>>> import numpy as np
>>> from numpy import linalg as LA
>>> np.set_printoptions(suppress=True, linewidth=200)
>>> arr = np.loadtxt("sample10.csv", delimiter=",")
>>> arr.round(1) + 0
array([[ 0. , -0.8, -0.7],
       [ 0. ,  0.9,  0.9],
       [ 0. ,  0.7,  0.6],
       [-0.1,  0.9,  0.8],
       [ 0.2, -0.7, -0.8],
       [ 0.1,  0.5,  0.3],
       [ 0.4, -1. , -1. ],
       [ 0.1, -0.8, -0.7],
       [-0.2,  0.7,  0.7],
       [ 0. ,  1. ,  0.9],
       [ 0.1,  0.1, -0.1],
       [ 0. , -0.4, -0.3],
       [ 0. , -0.6, -0.5],
       [ 0.1, -0.8, -0.8],
       [-0.1,  0.8,  0.8],
       [-0.2,  0.7,  0.7],
       [ 0.1, -1. , -1. ],
       [ 0. , -0.5, -0.3],
       [ 0. , -0.5, -0.4],
       [-0.1, -0.1,  0. ],
       [ 0.4, -1. , -1. ],
       [ 0. ,  0.1,  0.1],
       [-0.2,  0. ,  0.3],
       [ 0. ,  0.1,  0. ],
       [ 0.1, -0.3, -0.4]])
>>> Xc = arr - arr.mean(axis=0)
>>> U, s, Vt = LA.svd(Xc, full_matrices=False)
>>> np.round(s ** 2 / (s ** 2).sum(), 1) + 0
array([1., 0., 0.])
>>> dist = LA.norm(arr[:, None] - arr[None], axis=-1)
>>> np.round(LA.norm(arr - arr.mean(axis=0), axis=1), 1)
array([0.9, 1.4, 1.1, 1.3, 1. , 0.7, 1.3, 0.9, 1.2, 1.4, 0.2, 0.4, 0.7, 1. , 1.3, 1.1, 1.3, 0.5, 0.6, 0.1, 1.4, 0.3, 0.4, 0.2, 0.4])
>>> dist[:5, :5].round(1)
array([[0. , 2.3, 2. , 2.2, 0.2],
       [2.3, 0. , 0.3, 0.1, 2.3],
       [2. , 0.3, 0. , 0.2, 2. ],
       [2.2, 0.1, 0.2, 0. , 2.3],
       [0.2, 2.3, 2. , 2.3, 0. ]])
>>> np.unravel_index(dist.round(6).argmax(), dist.shape)
(np.int64(1), np.int64(20))
>>> x0 = np.array([8, 4, 9])
>>> target = arr @ x0
>>> try:
...     LA.solve(arr, target)
... except LA.LinAlgError as e:
...     print(repr(e))
... 
LinAlgError('Last 2 dimensions of the array must be square')
>>> np.round(LA.pinv(arr) @ arr, 1) + 0
array([[1., 0., 0.],
       [0., 1., 0.],
       [0., 0., 1.]])
>>> rng = np.random.default_rng(44)
>>> target = target + 0.1 * rng.normal(size=25)
>>> target.round(1)
array([ -9. ,  11.1,   8.1,  10.2,  -7.8,   5.5,  -9.3,  -8.4,   8. ,  11.7,   0.7,  -4.4,  -6.6,  -9.5,   9.6,   7.5, -11.7,  -5.4,  -5.5,  -0.9,  -9.6,   1.4,   1. ,   0.9,  -4.1])
>>> coef, *_ = LA.lstsq(arr, target)
>>> np.round(arr.T @ (target - arr @ coef), 1) + 0
array([0., 0., 0.])
>>> coef.round()
array([8., 4., 9.])
>>> coef.round(1)
array([8., 4., 9.])
